>>> import numpy as np
>>> from numpy import linalg as LA
>>> np.set_printoptions(precision=2, suppress=True, linewidth=120, floatmode="fixed")
>>> def rd(a):
...     return np.round(a, 2) + 0
... 
>>> X = np.array([[0, 3, 0, 0, 3, 0, 0, 0, 2],
...     [2, 3, 3, 0, 1, 0, 0, 2, 2],
...     [0, 3, 0, 0, 3, 0, 0, 0, 2]])
>>> U, sig, VT = LA.svd(X)
>>> print(np.argmax(sig[:-1] / (sig[1:] + 1e-6)) + 1)
2
>>> A2 = U[:, :2] @ np.diag(sig[:2]) @ VT[:2]
>>> print(rd(LA.norm(X - A2, 2)), rd(sig[2]))
0.0 0.0
>>> print(LA.matrix_rank(A2))
2
>>> print(LA.matrix_rank(X, rtol=0.05))
2
>>> print(rd(A2))
[[0.00 3.00 0.00 0.00 3.00 0.00 0.00 0.00 2.00]
 [2.00 3.00 3.00 0.00 1.00 0.00 0.00 2.00 2.00]
 [0.00 3.00 0.00 0.00 3.00 0.00 0.00 0.00 2.00]]
>>> print([round(float(x), 2) for x in LA.svd(X, compute_uv=False)[:3]])
[7.81, 3.74, 0.0]
>>> print(np.argsort(-LA.norm(X, axis=0).round(6), kind="stable")[:3])
[1 4 8]
>>> print(LA.cond(X) > 100)
True
>>> print(rd(LA.norm(X, 2) / LA.norm(X)))
0.9
>>> print(np.unique(X.round(6), axis=0).shape)
(2, 9)
>>> try:
...     LA.inv(X)
... except LA.LinAlgError as e:
...     print(repr(e))
... 
LinAlgError('Last 2 dimensions of the array must be square')
>>> print(np.allclose(X[:-1].T @ LA.lstsq(X[:-1].T, X[-1])[0], X[-1]))
True
>>> print(LA.lstsq(X[:-1].T, X[-1])[2])
2
>>> U, sig, VT = LA.svd(X)
>>> V = VT[:(sig > 1e-8).sum()]
>>> rng = np.random.default_rng(6618)
>>> x0 = X[2] + 2 * X[0] + rng.integers(2) * np.eye(9)[7]
>>> print(x0)
[0.00 9.00 0.00 0.00 9.00 0.00 0.00 1.00 6.00]
>>> print(LA.matrix_rank(np.vstack([X, x0])))
3
>>> print(rd(np.diag(V.T @ V)))
[0.21 0.44 0.46 0.00 0.48 0.00 0.00 0.21 0.20]
>>> print(np.allclose(V.T @ V @ x0, x0))
False
>>> print(rd(LA.norm(x0 - V.T @ V @ x0)))
0.89
>>> rk = LA.matrix_rank(X)
>>> print(rk)
2
>>> N = LA.svd(X)[2][rk:].T
>>> print(LA.matrix_rank(X.T @ X), LA.matrix_rank(X @ X.T))
2 2
>>> print(rd(X @ N))
[[0.00 0.00 0.00 0.00 0.00 0.00 0.00]
 [0.00 0.00 0.00 0.00 0.00 0.00 0.00]
 [0.00 0.00 0.00 0.00 0.00 0.00 0.00]]
>>> print(np.allclose(X @ N, 0))
True
>>> print([int(LA.matrix_rank(X[:, :j + 1])) for j in range(9)])
[1, 2, 2, 2, 2, 2, 2, 2, 2]
>>> feats = np.loadtxt("sample1.csv", delimiter=",")
>>> print(feats)
[[ 5.00 14.00  2.00  0.00  7.00  6.00  0.00]
 [ 2.00  8.00  0.00  0.00  7.00  9.00  3.00]
 [ 3.00 11.00  1.00  0.00  5.00  9.00  0.00]
 [ 3.00 11.00  1.00  0.00  5.00  9.00  0.00]
 [ 4.00 11.00  1.00  0.00  9.00  6.00  2.00]
 [ 6.00 17.00  3.00  0.00  5.00  6.00  0.00]
 [ 7.00 14.00  2.00  1.00 15.00  0.00  3.00]
 [ 6.00 14.00  2.00  0.00 11.00  3.00  1.00]
 [10.00 23.00  5.00  0.00  9.00  0.00  0.00]
 [ 4.00 11.00  1.00  0.00  9.00  6.00  2.00]
 [ 9.00 20.00  4.00  0.00 11.00  0.00  0.00]
 [ 9.00 20.00  4.00  0.00 11.00  0.00  0.00]
 [ 2.00  8.00  0.00  0.00  7.00  9.00  3.00]
 [ 3.00 11.00  1.00  0.00  5.00  9.00  0.00]
 [ 7.00 17.00  3.00  0.00  9.00  3.00  0.00]
 [ 8.00 20.00  4.00  0.00  7.00  3.00  0.00]
 [ 9.00 20.00  4.00  0.00 11.00  0.00  0.00]
 [ 9.00 20.00  4.00  0.00 11.00  0.00  0.00]
 [ 4.00 11.00  1.00  0.00  9.00  6.00  2.00]
 [ 6.00 17.00  3.00  0.00  5.00  6.00  0.00]
 [ 3.00 11.00  1.00  0.00  5.00  9.00  0.00]
 [ 5.00 11.00  1.00  1.00 13.00  3.00  4.00]
 [ 4.00 11.00  1.00  0.00  9.00  6.00  2.00]
 [ 6.00 14.00  2.00  0.00 11.00  3.00  1.00]
 [ 5.00 14.00  2.00  0.00  7.00  6.00  0.00]]
>>> Ac = feats - feats.mean(axis=1)
Traceback (most recent call last):
  File "<python-input-38>", line 1, in <module>
    Ac = feats - feats.mean(axis=1)
         ~~~~~~^~~~~~~~~~~~~~~~~~~~
ValueError: operands could not be broadcast together with shapes (25,7) (25,) 
>>> Ac = feats - feats.mean(axis=0)
>>> U, sig, VT = LA.svd(Ac, full_matrices=False)
>>> print(LA.matrix_rank(Ac))
4
>>> print(np.argsort(-LA.norm(feats, axis=0).round(6), kind="stable")[:3])
[1 4 0]
>>> print(rd(LA.norm(feats, 2) / LA.norm(feats)))
0.96
>>> print(LA.cond(feats) > 100)
True
>>> C2 = np.cov(feats, rowvar=False)
>>> print(rd(LA.eigvalsh(C2)[::-1]))
[36.93  9.58  0.37  0.04  0.00  0.00  0.00]
>>> print(np.argwhere(np.triu(np.abs(np.corrcoef(feats.T)) > 0.8, 1)))
[[0 1]
 [0 2]
 [0 5]
 [1 2]
 [1 5]
 [2 5]]
>>> print(rd(np.corrcoef(feats[:, 5], feats[:, 4])[0, 1]))
-0.79
>>> print(np.argsort(-feats.std(axis=0).round(6), kind="stable"))
[1 5 4 0 2 6 3]
>>> print(rd(np.corrcoef(feats.T)))
[[ 1.00  0.96  0.96  0.05  0.52 -0.94 -0.41]
 [ 0.96  1.00  1.00 -0.13  0.27 -0.80 -0.61]
 [ 0.96  1.00  1.00 -0.13  0.27 -0.80 -0.61]
 [ 0.05 -0.13 -0.13  1.00  0.59 -0.28  0.60]
 [ 0.52  0.27  0.27  0.59  1.00 -0.79  0.43]
 [-0.94 -0.80 -0.80 -0.28 -0.79  1.00  0.12]
 [-0.41 -0.61 -0.61  0.60  0.43  0.12  1.00]]
>>> print(rd(np.polyfit(feats[:, 5], feats[:, 4], 1)))
[-0.66 11.59]
>>> Ac = feats - feats.mean(axis=0)
>>> V = LA.svd(Ac)[2][:5]
>>> A2 = Ac - Ac @ V.T @ V
>>> print(rd(LA.norm(A2) / LA.norm(Ac)))
0.0
>>> print(rd(np.cov(Ac @ V.T, rowvar=False)))
[[36.93  0.00  0.00  0.00  0.00]
 [ 0.00  9.58  0.00  0.00  0.00]
 [ 0.00  0.00  0.37  0.00  0.00]
 [ 0.00  0.00  0.00  0.04  0.00]
 [ 0.00  0.00  0.00  0.00  0.00]]
>>> print(rd(A2.std(axis=0)))
[0.00 0.00 0.00 0.00 0.00 0.00 0.00]
>>> print(LA.norm(A2, axis=1).round(6).argmax())
0
>>> M = np.load("dump.npy")
>>> print(M)
[[ 3.00  6.00  9.00  8.00  6.00  6.00  1.00  1.00]
 [ 0.00 -2.00  6.00  3.00  5.00  1.00  3.00  5.00]
 [ 0.00 -5.00  9.00 -5.00 -4.00 -5.00  0.00 -7.00]
 [ 0.00  3.00  4.00  7.00  9.00  3.00 -6.00  6.00]
 [ 0.00  4.00  5.00  1.00 -8.00  5.00 -7.00  6.00]
 [ 0.00  2.00 -5.00  5.00  4.00 -5.00 -8.00 -7.00]
 [ 0.00 -8.00 -1.00  4.00 -3.00  2.00 -9.00 -4.00]
 [ 0.00  4.00  9.00  7.00  6.00  9.00 -1.00  0.00]]
>>> print(rd(LA.norm(M[5], 1)), rd(LA.norm(M[5], np.inf)))
36.0 8.0
>>> print(M[5] @ M[7])
-15.0
>>> print(rd(LA.norm(M) ** 2 / LA.norm(M, 2) ** 2))
2.22
>>> print(rd(LA.norm(M, 1)), rd(LA.norm(M, np.inf)))
48.0 40.0
>>> print(rd(LA.norm(M, axis=1)))
[16.25 10.44 14.87 15.36 14.70 14.42 13.82 16.25]
>>> print(rd(LA.norm(M, axis=0)))
[ 3.00 13.19 18.60 15.43 16.82 14.35 15.52 14.56]
>>> print(LA.norm(M, axis=1).argmax())
0
>>> x0 = np.array([9, 2, 9, 7, 9, 2, 4, 6, 1])
>>> print(X @ x0)
[35 74 35]
>>> print(X @ np.ones(9))
[ 8.00 13.00  8.00]
>>> x0 @ X
Traceback (most recent call last):
  File "<python-input-71>", line 1, in <module>
    x0 @ X
    ~~~^~~
ValueError: matmul: Input operand 1 has a mismatch in its core dimension 0, with gufunc signature (n?,k),(k,m?)->(n?,m?) (size 3 is different from 9)
>>> C2 = M.T @ M
>>> print(np.diag(C2))
[  9.00 174.00 346.00 238.00 283.00 206.00 241.00 212.00]
>>> print(np.allclose(C2, C2.T))
True
>>> print(np.trace(C2), (M ** 2).sum())
1709.0 1709.0
>>> print(LA.matrix_rank(C2))
8
>>> print((M @ M.T).shape)
(8, 8)
>>> A2 = M + rng.integers(-2, 3, (8, 7)) @ rng.integers(-2, 3, (7, 8))
>>> print(A2)
[[  7.00   4.00  11.00   3.00  12.00   5.00   8.00  -1.00]
 [ -6.00   2.00   6.00  16.00  -5.00  -2.00   0.00   1.00]
 [ -1.00  -1.00  14.00   3.00  -4.00   0.00   4.00 -10.00]
 [  5.00  -1.00   8.00   4.00   9.00  -2.00  -5.00   2.00]
 [  2.00   9.00   8.00   6.00  -7.00   0.00  -3.00   4.00]
 [  6.00  -1.00  -6.00   7.00   3.00 -11.00  -6.00 -16.00]
 [ -6.00  -6.00   1.00   8.00  -5.00  -4.00 -11.00  -4.00]
 [  1.00   0.00  11.00   5.00   8.00   7.00  -4.00  -3.00]]
>>> print(A2 - M)
[[  4.00  -2.00   2.00  -5.00   6.00  -1.00   7.00  -2.00]
 [ -6.00   4.00   0.00  13.00 -10.00  -3.00  -3.00  -4.00]
 [ -1.00   4.00   5.00   8.00   0.00   5.00   4.00  -3.00]
 [  5.00  -4.00   4.00  -3.00   0.00  -5.00   1.00  -4.00]
 [  2.00   5.00   3.00   5.00   1.00  -5.00   4.00  -2.00]
 [  6.00  -3.00  -1.00   2.00  -1.00  -6.00   2.00  -9.00]
 [ -6.00   2.00   2.00   4.00  -2.00  -6.00  -2.00   0.00]
 [  1.00  -4.00   2.00  -2.00   2.00  -2.00  -3.00  -3.00]]
>>> print(np.abs(A2 - M).sum(axis=1))
[29.00 43.00 30.00 26.00 27.00 30.00 24.00 19.00]
>>> m1 = np.loadtxt("m.csv", delimiter=",")
>>> print(m1)
[[0.00 2.00 0.00 0.00 0.00 0.00]
 [2.00 5.00 2.00 0.00 0.00 0.00]
 [0.00 2.00 4.00 2.00 0.00 0.00]
 [0.00 0.00 2.00 1.00 2.00 0.00]
 [0.00 0.00 0.00 2.00 4.00 2.00]
 [0.00 0.00 0.00 0.00 2.00 3.00]]
>>> A2 = m1 / np.sqrt((m1 ** 2).mean(axis=1, keepdims=True))
>>> print(rd(m1 - m1.mean(axis=1, keepdims=True)))
[[-0.33  1.67 -0.33 -0.33 -0.33 -0.33]
 [ 0.50  3.50  0.50 -1.50 -1.50 -1.50]
 [-1.33  0.67  2.67  0.67 -1.33 -1.33]
 [-0.83 -0.83  1.17  0.17  1.17 -0.83]
 [-1.33 -1.33 -1.33  0.67  2.67  0.67]
 [-0.83 -0.83 -0.83 -0.83  1.17  2.17]]
>>> print(rd(LA.norm(A2, axis=1)))
[2.45 2.45 2.45 2.45 2.45 2.45]
>>> print(A2[4])
[0.00 0.00 0.00 1.00 2.00 1.00]
>>> def softmax(z):
...     e = np.exp(z - z.max(axis=-1, keepdims=True))
...     return e / e.sum(axis=-1, keepdims=True)
... 
>>> print(rd(softmax(m1[4])))
[0.01 0.01 0.01 0.10 0.75 0.10]
>>> scores = m1 @ m1.T / np.sqrt(6)
>>> print(rd(softmax(scores)))
[[0.07 0.82 0.07 0.01 0.01 0.01]
 [0.00 1.00 0.00 0.00 0.00 0.00]
 [0.00 0.08 0.92 0.00 0.00 0.00]
 [0.01 0.03 0.35 0.23 0.35 0.03]
 [0.00 0.00 0.00 0.00 0.98 0.02]
 [0.00 0.00 0.00 0.01 0.59 0.39]]
>>> print(softmax(scores).round(6).argmax(axis=1))
[1 1 2 2 4 4]
